In [1]: import numpy as np

In [2]: from numpy import linalg as LA

In [3]: np.set_printoptions(suppress=True, linewidth=120)

In [4]: def rnd(a):
   ...:     return np.round(a, 2) + 0
   ...: 

In [5]: A = np.array([[-0.51, -1.7, -2.72, 1.53],
   ...:     [0.18, 0.6, 0.96, -0.54],
   ...:     [-0.36, -1.2, -1.92, 1.08],
   ...:     [0.51, 1.7, 2.72, -1.53],
   ...:     [0.03, 0.1, 0.16, -0.09],
   ...:     [0.0, 0.0, 0.0, 0.0],
   ...:     [0.0, 0.0, 0.0, 0.0],
   ...:     [-0.36, -1.2, -1.92, 1.08],
   ...:     [-0.36, -1.2, -1.92, 1.08],
   ...:     [0.12, 0.4, 0.64, -0.36]])

In [6]: # looks like rank 1

In [7]: U, sigma, Vh = LA.svd(A)

In [8]: rnd(sigma)
Out[8]: array([6.89, 0.  , 0.  , 0.  ])

In [9]: Y = U[:, :1] @ np.diag(sigma[:1]) @ Vh[:1]

In [10]: rnd(np.abs(A - Y).max())
Out[10]: np.float64(0.0)

In [11]: rnd(LA.norm(A - Y, 2)), rnd(sigma[1])
Out[11]: (np.float64(0.0), np.float64(0.0))

In [12]: rnd(Y)
Out[12]: 
array([[-0.51, -1.7 , -2.72,  1.53],
       [ 0.18,  0.6 ,  0.96, -0.54],
       [-0.36, -1.2 , -1.92,  1.08],
       [ 0.51,  1.7 ,  2.72, -1.53],
       [ 0.03,  0.1 ,  0.16, -0.09],
       [ 0.  ,  0.  ,  0.  ,  0.  ],
       [ 0.  ,  0.  ,  0.  ,  0.  ],
       [-0.36, -1.2 , -1.92,  1.08],
       [-0.36, -1.2 , -1.92,  1.08],
       [ 0.12,  0.4 ,  0.64, -0.36]])

In [13]: U, sigma, Vh = LA.svd(A)

In [14]: vecs = Vh[:(sigma > 1e-8).sum()]

In [15]: rng = np.random.default_rng(7835)

In [16]: x0 = A[5] + 3 * A[3] + rng.integers(2) * np.eye(4)[1]

In [17]: x0
Out[17]: array([ 1.53,  5.1 ,  8.16, -4.59])

In [18]: np.allclose(vecs.T @ vecs @ x0, x0)
Out[18]: True

In [19]: X = np.loadtxt("x.csv", delimiter=",")

In [20]: X
Out[20]: 
array([[  0.,  -2.,   1.,   2.,   1.],
       [  2.,  -1.,   4.,  -1.,   2.],
       [ -1.,   0.,   6.,   0.,   5.],
       [ -2.,  -3.,   6.,  -1.,   3.],
       [  0.,  -2.,   4.,  -4.,   4.],
       [  2.,  -3.,   4.,  -7.,   5.],
       [  0.,   0.,   6.,  -9.,   8.],
       [ -1.,   2.,   4., -12.,   6.],
       [ -2.,   1.,   7., -15.,   4.],
       [ -3.,   0.,   5., -18.,   6.]])

In [21]: labels = X[:, 3] > np.median(X[:, 3])

In [22]: f = X[labels].mean(axis=0) - X[~labels].mean(axis=0)

In [23]: labels.astype(int)
Out[23]: array([1, 1, 1, 1, 1, 0, 0, 0, 0, 0])

In [24]: np.argsort(-np.abs(f).round(6), kind="stable")
Out[24]: array([3, 4, 1, 2, 0])
